% python3 -q
>>> import numpy as np
>>> from numpy import linalg as LA
>>> np.set_printoptions(suppress=True, linewidth=160)
>>> rnd = lambda a: np.round(a, 2) + 0
>>> data = -2 * np.eye(10) + np.eye(10, k=1)
>>> data
array([[-2.,  1.,  0.,  0.,  0.,  0.,  0.,  0.,  0.,  0.],
       [ 0., -2.,  1.,  0.,  0.,  0.,  0.,  0.,  0.,  0.],
       [ 0.,  0., -2.,  1.,  0.,  0.,  0.,  0.,  0.,  0.],
       [ 0.,  0.,  0., -2.,  1.,  0.,  0.,  0.,  0.,  0.],
       [ 0.,  0.,  0.,  0., -2.,  1.,  0.,  0.,  0.,  0.],
       [ 0.,  0.,  0.,  0.,  0., -2.,  1.,  0.,  0.,  0.],
       [ 0.,  0.,  0.,  0.,  0.,  0., -2.,  1.,  0.,  0.],
       [ 0.,  0.,  0.,  0.,  0.,  0.,  0., -2.,  1.,  0.],
       [ 0.,  0.,  0.,  0.,  0.,  0.,  0.,  0., -2.,  1.],
       [ 0.,  0.,  0.,  0.,  0.,  0.,  0.,  0.,  0., -2.]])
>>> rnd(LA.norm(data, axis=1))
array([2.24, 2.24, 2.24, 2.24, 2.24, 2.24, 2.24, 2.24, 2.24, 2.  ])
>>> print(rnd(LA.norm(data, "nuc")))
21.14
>>> rnd(LA.norm(data[7] - data[5]))
np.float64(3.16)
>>> data[7] @ data[5]
np.float64(0.0)
>>> rnd(LA.norm(data, axis=0))
array([2.  , 2.24, 2.24, 2.24, 2.24, 2.24, 2.24, 2.24, 2.24, 2.24])
>>> rnd(np.sort(LA.eigvals(data)))
array([-2., -2., -2., -2., -2., -2., -2., -2., -2., -2.])
>>> np.prod(np.diag(data)), rnd(LA.det(data))
(np.float64(1024.0), np.float64(1024.0))
>>> f = np.array([1, 3])
>>> np.array([np.convolve(row, f, "same") for row in data])
array([[-2., -5.,  3.,  0.,  0.,  0.,  0.,  0.,  0.,  0.],
       [ 0., -2., -5.,  3.,  0.,  0.,  0.,  0.,  0.,  0.],
       [ 0.,  0., -2., -5.,  3.,  0.,  0.,  0.,  0.,  0.],
       [ 0.,  0.,  0., -2., -5.,  3.,  0.,  0.,  0.,  0.],
       [ 0.,  0.,  0.,  0., -2., -5.,  3.,  0.,  0.,  0.],
       [ 0.,  0.,  0.,  0.,  0., -2., -5.,  3.,  0.,  0.],
       [ 0.,  0.,  0.,  0.,  0.,  0., -2., -5.,  3.,  0.],
       [ 0.,  0.,  0.,  0.,  0.,  0.,  0., -2., -5.,  3.],
       [ 0.,  0.,  0.,  0.,  0.,  0.,  0.,  0., -2., -5.],
       [ 0.,  0.,  0.,  0.,  0.,  0.,  0.,  0.,  0., -2.]])
>>> np.polyval(f, data[5])
array([3., 3., 3., 3., 3., 1., 4., 3., 3., 3.])
